$ python3 -q
>>> import numpy as np
>>> np.set_printoptions(suppress=True, linewidth=160)
>>> K = np.loadtxt("case4.csv", delimiter=",")
>>> K.round(1)
array([[ 1. ,  0. ,  0. ,  0. ,  0. ,  0. ],
       [ 0. ,  1. ,  0. ,  0. ,  0. ,  0. ],
       [ 0. ,  0. , -0.5,  0. ,  0. , -0.9],
       [ 0. ,  0. ,  0. ,  1. ,  0. ,  0. ],
       [ 0. ,  0. ,  0. ,  0. ,  1. ,  0. ],
       [ 0. ,  0. ,  0.9,  0. ,  0. , -0.5]])
>>> # orthonormal columns
>>> np.round(K.T @ K, 1) + 0
array([[1., 0., 0., 0., 0., 0.],
       [0., 1., 0., 0., 0., 0.],
       [0., 0., 1., 0., 0., 0.],
       [0., 0., 0., 1., 0., 0.],
       [0., 0., 0., 0., 1., 0.],
       [0., 0., 0., 0., 0., 1.]])
>>> np.round(np.linalg.norm(K, axis=0), 1)
array([1., 1., 1., 1., 1., 1.])
>>> K[:, 3] @ K[:, 2]
np.float64(0.0)
>>> np.round(np.linalg.svd(K, compute_uv=False), 1)
array([1., 1., 1., 1., 1., 1.])
>>> round(np.linalg.norm(K[2], 1), 1), np.round(np.linalg.norm(K[2], np.inf), 1)
(np.float64(1.4), np.float64(0.9))
>>> np.round(np.linalg.norm(K, axis=1), 1)
array([1., 1., 1., 1., 1., 1.])
>>> round(float(np.linalg.norm(K) ** 2 / np.linalg.norm(K, 2) ** 2), 1)
6.0
>>> np.round(np.linalg.norm(K, 1), 1), round(np.linalg.norm(K, np.inf), 1)
(np.float64(1.4), np.float64(1.4))
>>> x = np.array([-2, 0, 2, 1, 0, 2])
>>> np.round(K * x, 1)
array([[-2. ,  0. ,  0. ,  0. ,  0. ,  0. ],
       [-0. ,  0. ,  0. ,  0. ,  0. ,  0. ],
       [-0. ,  0. , -1. ,  0. ,  0. , -1.7],
       [-0. ,  0. ,  0. ,  1. ,  0. ,  0. ],
       [-0. ,  0. ,  0. ,  0. ,  0. ,  0. ],
       [-0. ,  0. ,  1.7,  0. ,  0. , -1. ]])
>>> np.linalg.norm(K @ x) <= np.linalg.norm(K, 2) * np.linalg.norm(x) + 1e-9
np.True_
>>> np.round((K * x).sum(axis=1), 1)
array([-2. ,  0. , -2.7,  1. ,  0. ,  0.7])
>>> (K @ x).argmax()
np.int64(3)
>>> np.sign((K @ x).round(6))
array([-1.,  0., -1.,  1.,  0.,  1.])
>>> np.round(K @ x, 1)
array([-2. ,  0. , -2.7,  1. ,  0. ,  0.7])
>>> K @ np.eye(6)[4]
array([0., 0., 0., 0., 1., 0.])
>>> rng = np.random.default_rng(5)
>>> idx = rng.permutation(6)
>>> idx
array([1, 4, 2, 3, 5, 0])
>>> B = K[idx][:, idx]
>>> B.round(1)
array([[ 1. ,  0. ,  0. ,  0. ,  0. ,  0. ],
       [ 0. ,  1. ,  0. ,  0. ,  0. ,  0. ],
       [ 0. ,  0. , -0.5,  0. , -0.9,  0. ],
       [ 0. ,  0. ,  0. ,  1. ,  0. ,  0. ],
       [ 0. ,  0. ,  0.9,  0. , -0.5,  0. ],
       [ 0. ,  0. ,  0. ,  0. ,  0. ,  1. ]])
>>> np.trace(B)
np.float64(3.0)
>>> round(float(np.linalg.det(B)), 1), round(np.linalg.det(K[idx]), 1)
(1.0, np.float64(-1.0))
>>> np.allclose(B, K)
False
>>> x = np.array([1, 1, 1, 1, 1, 0])
>>> target = B @ x
>>> target.round(1)
array([ 1. ,  1. , -1.4,  1. ,  0.4,  0. ])
>>> np.round(np.linalg.solve(B, target + B[:, 0]), 1)
array([2., 1., 1., 1., 1., 0.])
>>> np.round(np.linalg.solve(B.T, B[1]), 1)
array([ 0.,  1., -0.,  0.,  0.,  0.])
>>> np.round(np.linalg.solve(B, -1 * target), 1)
array([-1., -1., -1., -1., -1.,  0.])
>>> M = np.array([[2, 0, 0, 0, 0, 0, 0, 0],
...     [-1, 1, 0, 0, 0, 0, 0, 0],
...     [-2, -1, -1, 0, 0, 0, 0, 0],
...     [2, -1, -2, 0, 0, 0, 0, 0],
...     [-1, -1, -1, 1, 1, 0, 0, 0],
...     [-2, 1, 2, -2, 2, 0, 0, 0],
...     [-1, 2, -1, -2, 1, 1, 2, 0],
...     [1, 0, -1, -2, 0, -2, 2, -2]])
>>> def softmax(z):
...     e = np.exp(z - z.max(axis=-1, keepdims=True))
...     return e / e.sum(axis=-1, keepdims=True)
... 
>>> np.round(softmax(M).sum(axis=1), 1)
array([1., 1., 1., 1., 1., 1., 1., 1.])
>>> att = M @ M.T / np.sqrt(8)
>>> np.round(softmax(att)[1] @ M, 1)
array([-1. ,  0.7, -0.1, -1. ,  0.8,  0.1,  0.6, -0.1])
>>> np.round(softmax(att + np.triu(np.full(att.shape, -np.inf), 1)), 1) + 0
array([[1. , 0. , 0. , 0. , 0. , 0. , 0. , 0. ],
       [0.2, 0.8, 0. , 0. , 0. , 0. , 0. , 0. ],
       [0. , 0.1, 0.8, 0. , 0. , 0. , 0. , 0. ],
       [0.1, 0. , 0. , 0.8, 0. , 0. , 0. , 0. ],
       [0. , 0.1, 0.3, 0.1, 0.5, 0. , 0. , 0. ],
       [0. , 0. , 0. , 0. , 0. , 1. , 0. , 0. ],
       [0. , 0. , 0. , 0. , 0. , 0.1, 0.9, 0. ],
       [0. , 0. , 0. , 0. , 0. , 0. , 0. , 1. ]])
